% ipython --no-banner

In [1]: import numpy as np

In [2]: from numpy import linalg as LA

In [3]: np.set_printoptions(precision=2, suppress=True, linewidth=200)

In [4]: def rnd(a):
   ...:     return np.round(a, 2) + 0
   ...: 

In [5]: O, _ = LA.qr(np.array([[0.6, -0.4, 1.3], [-0.4, -1.3, 0.9], [0.7, -0.1, -0.9]]))

In [6]: mat = O[:, :3]

In [7]: rnd(mat)
Out[7]: 
array([[-0.6 , -0.39, -0.7 ],
       [ 0.4 , -0.9 ,  0.16],
       [-0.7 , -0.18,  0.69]])

In [8]: rnd(LA.norm(mat, axis=0))
Out[8]: array([1., 1., 1.])

In [9]: rng = np.random.default_rng(3827)

In [10]: A2 = mat + rng.integers(-2, 3, (3, 1)) @ rng.integers(-2, 3, (1, 3))

In [11]: print(rnd(A2))
[[ 3.4   3.61 -2.7 ]
 [-1.6  -2.9   1.16]
 [-4.7  -4.18  2.69]]

In [12]: print(A2 - mat)
[[ 4.  4. -2.]
 [-2. -2.  1.]
 [-4. -4.  2.]]

In [13]: rnd(LA.svd(A2 - mat, compute_uv=False))
Out[13]: array([9., 0., 0.])

In [14]: rnd(LA.det(2 * mat)), rnd(LA.det(mat))
Out[14]: (np.float64(8.0), np.float64(1.0))

In [15]: rnd(LA.eigvals(mat))
Out[15]: array([ 1. +0.j  , -0.9+0.43j, -0.9-0.43j])

In [16]: rnd(LA.eigvals(mat).sum().real)
Out[16]: np.float64(-0.81)

In [17]: rnd(np.einsum("ii->", mat))
Out[17]: np.float64(-0.81)

In [18]: rnd(np.einsum("ij,ji->", mat, mat))
Out[18]: np.float64(2.26)

In [19]: F = np.loadtxt("test17.csv", delimiter=",")

In [20]: F
Out[20]: 
array([[ 0.5 , -0.2 ,  0.9 , -0.35],
       [ 1.7 ,  0.5 ,  0.  , -1.61],
       [ 0.3 ,  0.9 , -0.6 , -0.33],
       [ 0.1 ,  1.  , -0.4 ,  0.08],
       [-0.7 ,  0.  ,  0.2 ,  0.61],
       [-0.5 ,  0.7 , -0.6 ,  0.44],
       [ 1.  ,  0.5 ,  0.2 , -1.  ],
       [-0.1 ,  0.8 ,  0.4 ,  0.12],
       [ 1.9 , -0.1 ,  0.3 , -1.91],
       [-1.4 , -0.7 ,  1.4 ,  1.33],
       [-1.  ,  1.4 , -1.6 ,  1.18],
       [-0.2 ,  1.6 , -0.7 ,  0.12],
       [ 0.  ,  0.6 , -1.  ,  0.04],
       [ 0.5 ,  1.2 ,  1.1 , -0.34],
       [-0.1 , -0.3 ,  0.3 ,  0.12],
       [ 0.3 ,  0.3 ,  0.8 , -0.31],
       [-0.1 ,  0.7 ,  0.9 ,  0.01],
       [ 2.1 ,  1.4 ,  0.  , -2.18]])

In [21]: Xc = F - F.mean(axis=0)

In [22]: Uu, s, VT = LA.svd(Xc, full_matrices=False)

In [23]: rnd((s ** 2).sum() ** 2 / (s ** 4).sum())
Out[23]: np.float64(2.01)

In [24]: rnd(s ** 2 / (s ** 2).sum())
Out[24]: array([0.64, 0.29, 0.07, 0.  ])

In [25]: rnd(np.abs(VT[-1]))
Out[25]: array([0.71, 0.01, 0.01, 0.71])

In [26]: rnd(Xc.mean(axis=0))
Out[26]: array([0., 0., 0., 0.])

In [27]: def softmax(z):
    ...:     e = np.exp(z - z.max(axis=-1, keepdims=True))
    ...:     return e / e.sum(axis=-1, keepdims=True)
    ...: 

In [28]: rnd(softmax(10 * F[11]))
Out[28]: array([0., 1., 0., 0.])

In [29]: rnd(softmax(F).sum(axis=1))
Out[29]: array([1., 1., 1., 1., 1., 1., 1., 1., 1., 1., 1., 1., 1., 1., 1., 1., 1., 1.])

In [30]: S = F @ F.T / np.sqrt(4)

In [31]: softmax(S).round(6).argmax(axis=1)
Out[31]: array([ 8, 17, 17, 10,  9, 10, 17, 13, 17,  9, 10, 10, 10, 17,  9, 17, 13, 17])

In [32]: print(rnd(softmax(S)[11] @ F))
[ 0.03  0.94 -0.39  0.  ]

In [33]: s = 20 * 0.2 ** np.arange(5)

In [34]: data = rng.normal(size=(22, 5)) * rng.permutation(s)

In [35]: rnd(data)
Out[35]: 
array([[ -0.01,   0.  ,   0.33,   8.96,   1.13],
       [  0.06,  -0.01,  -1.06,  -9.23,  -1.2 ],
       [  0.06,  -0.03,  -0.38, -32.94,   0.58],
       [  0.15,   0.07,  -0.6 , -19.89,   4.83],
       [  0.08,   0.02,  -0.18,  38.57,   4.77],
       [  0.29,   0.06,   0.45, -12.77,   4.23],
       [  0.26,   0.01,  -0.15, -19.3 ,   2.47],
       [ -0.07,   0.03,   0.8 , -11.48,  -4.59],
       [ -0.25,  -0.02,   0.29, -14.47,   1.12],
       [  0.14,   0.  ,  -0.32,  29.73,  -5.63],
       [ -0.29,  -0.08,  -0.6 ,  21.4 ,   3.69],
       [  0.34,   0.06,  -0.65, -22.46,  -4.16],
       [ -0.02,  -0.01,  -0.05,   0.5 ,   1.55],
       [ -0.31,  -0.01,  -1.72,  12.63,   1.12],
       [ -0.02,   0.01,  -1.15,  11.26,  -0.87],
       [  0.02,  -0.04,  -1.46, -28.13,   1.  ],
       [  0.04,  -0.03,  -0.01,  18.63,   4.02],
       [  0.  ,   0.06,   0.83,  33.08,   4.67],
       [ -0.12,  -0.01,   1.22,   6.82,   5.68],
       [ -0.07,   0.01,  -0.64,   2.17,  -2.51],
       [ -0.12,   0.02,   0.46,   4.04,  -5.11],
       [  0.01,   0.03,   0.09, -41.65,   5.59]])

In [36]: # column 3 dominates

In [37]: d = LA.norm(data[:, None] - data[None], axis=-1)

In [38]: LA.matrix_rank(d ** 2)
Out[38]: np.int64(7)

In [39]: d.shape
Out[39]: (22, 22)

In [40]: rnd(d[:5, :5])
Out[40]: 
array([[ 0.  , 18.39, 41.91, 29.1 , 29.84],
       [18.39,  0.  , 23.79, 12.25, 48.18],
       [41.91, 23.79,  0.  , 13.73, 71.63],
       [29.1 , 12.25, 13.73,  0.  , 58.46],
       [29.84, 48.18, 71.63, 58.46,  0.  ]])

In [41]: np.unravel_index(d.round(6).argmax(), d.shape)
Out[41]: (np.int64(4), np.int64(21))

In [42]: d[18].round(6).argsort(kind="stable")[:4]
Out[42]: array([18,  0, 12, 13])

In [43]: Uu, s, VT = LA.svd(data, full_matrices=False)

In [44]: print(rnd(Uu.T @ Uu))
[[1. 0. 0. 0. 0.]
 [0. 1. 0. 0. 0.]
 [0. 0. 1. 0. 0.]
 [0. 0. 0. 1. 0.]
 [0. 0. 0. 0. 1.]]

In [45]: np.allclose(Uu * s @ VT, data)
Out[45]: True

In [46]: rnd(np.abs(VT[0]))
Out[46]: array([0., 0., 0., 1., 0.])

In [47]: (s > 1e-8).sum()
Out[47]: np.int64(5)

In [48]: rnd(Uu.T @ data @ VT.T)
Out[48]: 
array([[100.89,   0.  ,   0.  ,   0.  ,   0.  ],
       [  0.  ,  17.25,   0.  ,   0.  ,   0.  ],
       [  0.  ,   0.  ,   3.54,   0.  ,   0.  ],
       [  0.  ,   0.  ,   0.  ,   0.75,   0.  ],
       [  0.  ,   0.  ,   0.  ,   0.  ,   0.13]])

In [49]: gram = np.cov(data, rowvar=False)

In [50]: np.argsort(-data.std(axis=0).round(6), kind="stable")
Out[50]: array([3, 4, 2, 0, 1])

In [51]: W0 = np.array([[-1.0, 1.0, 0.0], [0.0, -1.0, 1.0], [0.0, 0.0, -1.0]])

In [52]: th = np.radians(30)

In [53]: Rm = np.eye(5)

In [54]: Rm[2, 2] = Rm[3, 3] = np.cos(th)

In [55]: Rm[2, 3], Rm[3, 2] = -np.sin(th), np.sin(th)

In [56]: rnd(Rm)
Out[56]: 
array([[ 1.  ,  0.  ,  0.  ,  0.  ,  0.  ],
       [ 0.  ,  1.  ,  0.  ,  0.  ,  0.  ],
       [ 0.  ,  0.  ,  0.87, -0.5 ,  0.  ],
       [ 0.  ,  0.  ,  0.5 ,  0.87,  0.  ],
       [ 0.  ,  0.  ,  0.  ,  0.  ,  1.  ]])

In [57]: A2 = data @ Rm.T

In [58]: rnd(LA.svd(data, compute_uv=False)), rnd(LA.svd(A2, compute_uv=False))
Out[58]: 
(array([100.89,  17.25,   3.54,   0.75,   0.13]),
 array([100.89,  17.25,   3.54,   0.75,   0.13]))

In [59]: np.allclose(data @ data.T, A2 @ A2.T)
Out[59]: True

In [60]: E = np.maximum(np.array([[0, 1],
    ...:     [0, 2],
    ...:     [1, 2],
    ...:     [0, 0],
    ...:     [0, 2],
    ...:     [1, 0],
    ...:     [0, 1],
    ...:     [0, 1],
    ...:     [1, 1],
    ...:     [1, 1],
    ...:     [0, 2],
    ...:     [0, 1],
    ...:     [1, 0],
    ...:     [2, 2],
    ...:     [0, 1],
    ...:     [1, 2],
    ...:     [0, 1],
    ...:     [2, 1],
    ...:     [1, 1],
    ...:     [0, 1],
    ...:     [1, 1],
    ...:     [0, 0],
    ...:     [1, 2],
    ...:     [2, 2],
    ...:     [0, 0],
    ...:     [2, 2],
    ...:     [2, 2],
    ...:     [1, 0],
    ...:     [0, 2],
    ...:     [0, 2],
    ...:     [1, 0],
    ...:     [2, 1],
    ...:     [2, 2],
    ...:     [2, 2],
    ...:     [0, 1]]) @ np.array([[5, -3, 3, -4, 1, -1, -5, 2], [5, 2, -2, 2, 1, 0, 1, -5]]) + np.array([1, 1, -3, 2, 0, 1, -1, 2]), 0)

In [61]: E
Out[61]: 
array([[ 6,  3,  0,  4,  1,  1,  0,  0],
       [11,  5,  0,  6,  2,  1,  1,  0],
       [16,  2,  0,  2,  3,  0,  0,  0],
       [ 1,  1,  0,  2,  0,  1,  0,  2],
       [11,  5,  0,  6,  2,  1,  1,  0],
       [ 6,  0,  0,  0,  1,  0,  0,  4],
       [ 6,  3,  0,  4,  1,  1,  0,  0],
       [ 6,  3,  0,  4,  1,  1,  0,  0],
       [11,  0,  0,  0,  2,  0,  0,  0],
       [11,  0,  0,  0,  2,  0,  0,  0],
       [11,  5,  0,  6,  2,  1,  1,  0],
       [ 6,  3,  0,  4,  1,  1,  0,  0],
       [ 6,  0,  0,  0,  1,  0,  0,  4],
       [21,  0,  0,  0,  4,  0,  0,  0],
       [ 6,  3,  0,  4,  1,  1,  0,  0],
       [16,  2,  0,  2,  3,  0,  0,  0],
       [ 6,  3,  0,  4,  1,  1,  0,  0],
       [16,  0,  1,  0,  3,  0,  0,  1],
       [11,  0,  0,  0,  2,  0,  0,  0],
       [ 6,  3,  0,  4,  1,  1,  0,  0],
       [11,  0,  0,  0,  2,  0,  0,  0],
       [ 1,  1,  0,  2,  0,  1,  0,  2],
       [16,  2,  0,  2,  3,  0,  0,  0],
       [21,  0,  0,  0,  4,  0,  0,  0],
       [ 1,  1,  0,  2,  0,  1,  0,  2],
       [21,  0,  0,  0,  4,  0,  0,  0],
       [21,  0,  0,  0,  4,  0,  0,  0],
       [ 6,  0,  0,  0,  1,  0,  0,  4],
       [11,  5,  0,  6,  2,  1,  1,  0],
       [11,  5,  0,  6,  2,  1,  1,  0],
       [ 6,  0,  0,  0,  1,  0,  0,  4],
       [16,  0,  1,  0,  3,  0,  0,  1],
       [21,  0,  0,  0,  4,  0,  0,  0],
       [21,  0,  0,  0,  4,  0,  0,  0],
       [ 6,  3,  0,  4,  1,  1,  0,  0]])

In [62]: # rank 7

In [63]: Uu, s, VT = LA.svd(E)

In [64]: rnd(s)
Out[64]: array([75.99, 20.66,  8.67,  2.04,  1.33,  1.08,  0.17,  0.  ])

In [65]: A2 = Uu[:, :7] @ np.diag(s[:7]) @ VT[:7]

In [66]: LA.matrix_rank(E, rtol=0.05)
Out[66]: np.int64(3)

In [67]: rnd(np.abs(E - A2).max())
Out[67]: np.float64(0.0)

In [68]: LA.matrix_rank(A2)
Out[68]: np.int64(7)

In [69]: rnd(LA.norm(E - A2) / LA.norm(E))
Out[69]: np.float64(0.0)

In [70]: LA.lstsq(E[:-1].T, E[-1])[2]
Out[70]: np.int32(7)

In [71]: np.allclose(E[:-1].T @ LA.lstsq(E[:-1].T, E[-1])[0], E[-1])
Out[71]: True

In [72]: np.unique(E.round(6), axis=0).shape
Out[72]: (8, 8)

In [73]: np.abs(np.diag(LA.qr(E)[1])) > 1e-9
Out[73]: array([ True,  True,  True,  True,  True, False,  True,  True])

In [74]: rnd(np.trace(LA.pinv(E) @ E))
Out[74]: np.float64(7.0)

In [75]: Uu, s, VT = LA.svd(E, full_matrices=False)

In [76]: np.allclose(Uu * s @ VT, E)
Out[76]: True

In [77]: rnd(np.cumsum(s ** 2) / np.sum(s ** 2))
Out[77]: array([0.92, 0.99, 1.  , 1.  , 1.  , 1.  , 1.  , 1.  ])

In [78]: rnd(s / s[0])
Out[78]: array([1.  , 0.27, 0.11, 0.03, 0.02, 0.01, 0.  , 0.  ])

In [79]: rnd(VT @ VT.T)
Out[79]: 
array([[1., 0., 0., 0., 0., 0., 0., 0.],
       [0., 1., 0., 0., 0., 0., 0., 0.],
       [0., 0., 1., 0., 0., 0., 0., 0.],
       [0., 0., 0., 1., 0., 0., 0., 0.],
       [0., 0., 0., 0., 1., 0., 0., 0.],
       [0., 0., 0., 0., 0., 1., 0., 0.],
       [0., 0., 0., 0., 0., 0., 1., 0.],
       [0., 0., 0., 0., 0., 0., 0., 1.]])

In [80]: Uu.shape, s.shape, VT.shape
Out[80]: ((35, 8), (8,), (8, 8))

In [81]: np.abs(Uu[:, 0]).round(6).argmax()
Out[81]: np.int64(13)

In [82]: rnd(s)
Out[82]: array([75.99, 20.66,  8.67,  2.04,  1.33,  1.08,  0.17,  0.  ])

In [83]: X = np.loadtxt("block2.csv", delimiter=",")

In [84]: X
Out[84]: 
array([[  0.,   1.,  -1.,   8.,   7.,   3.,  -1.,   0.,  -5.],
       [  1.,  -4.,   0.,  -1.,   2.,   0.,  -3.,   9.,   7.],
       [ -1.,   0.,  -6.,  -1.,  -1.,   2.,   2.,   5., -10.],
       [  8.,  -1.,  -1.,   0.,   7.,  -8.,  -7.,   2.,  -6.],
       [  7.,   2.,  -1.,   7.,  -6.,   1.,   3.,   7.,   1.],
       [  3.,   0.,   2.,  -8.,   1.,   0.,   3.,   1.,   1.],
       [ -1.,  -3.,   2.,  -7.,   3.,   3.,   6.,   1.,   0.],
       [  0.,   9.,   5.,   2.,   7.,   1.,   1.,   6.,   3.],
       [ -5.,   7., -10.,  -6.,   1.,   1.,   0.,   3.,   2.]])

In [85]: # equal to its transpose

In [86]: A2 = LA.inv(X)

In [87]: (np.abs(A2) > 1e-9).astype(int)
Out[87]: 
array([[1, 1, 1, 1, 1, 1, 1, 1, 1],
       [1, 1, 1, 1, 1, 1, 1, 1, 1],
       [1, 1, 1, 1, 1, 1, 1, 1, 1],
       [1, 1, 1, 1, 1, 1, 1, 1, 1],
       [1, 1, 1, 1, 1, 1, 1, 1, 1],
       [1, 1, 1, 1, 1, 1, 1, 1, 1],
       [1, 1, 1, 1, 1, 1, 1, 1, 1],
       [1, 1, 1, 1, 1, 1, 1, 1, 1],
       [1, 1, 1, 1, 1, 1, 1, 1, 1]])

In [88]: np.allclose(A2, X.T)
Out[88]: False

In [89]: rnd(LA.det(X) * LA.det(A2))
Out[89]: np.float64(1.0)

In [90]: rnd(X @ A2)
Out[90]: 
array([[1., 0., 0., 0., 0., 0., 0., 0., 0.],
       [0., 1., 0., 0., 0., 0., 0., 0., 0.],
       [0., 0., 1., 0., 0., 0., 0., 0., 0.],
       [0., 0., 0., 1., 0., 0., 0., 0., 0.],
       [0., 0., 0., 0., 1., 0., 0., 0., 0.],
       [0., 0., 0., 0., 0., 1., 0., 0., 0.],
       [0., 0., 0., 0., 0., 0., 1., 0., 0.],
       [0., 0., 0., 0., 0., 0., 0., 1., 0.],
       [0., 0., 0., 0., 0., 0., 0., 0., 1.]])

In [91]: rnd(A2)
Out[91]: 
array([[ 0.1 ,  0.01, -0.03, -0.01,  0.04,  0.21, -0.1 , -0.05,  0.  ],
       [ 0.01, -0.03,  0.01, -0.02, -0.01,  0.09, -0.1 ,  0.05,  0.02],
       [-0.03,  0.01,  0.05, -0.04, -0.05,  0.06, -0.07,  0.06, -0.09],
       [-0.01, -0.02, -0.04,  0.03,  0.05, -0.16,  0.09,  0.01,  0.  ],
       [ 0.04, -0.01, -0.05,  0.05,  0.  , -0.06,  0.11,  0.01,  0.03],
       [ 0.21,  0.09,  0.06, -0.16, -0.06,  0.4 , -0.29, -0.05, -0.04],
       [-0.1 , -0.1 , -0.07,  0.09,  0.11, -0.29,  0.31,  0.02,  0.05],
       [-0.05,  0.05,  0.06,  0.01,  0.01, -0.05,  0.02,  0.05, -0.02],
       [ 0.  ,  0.02, -0.09,  0.  ,  0.03, -0.04,  0.05, -0.02,  0.04]])
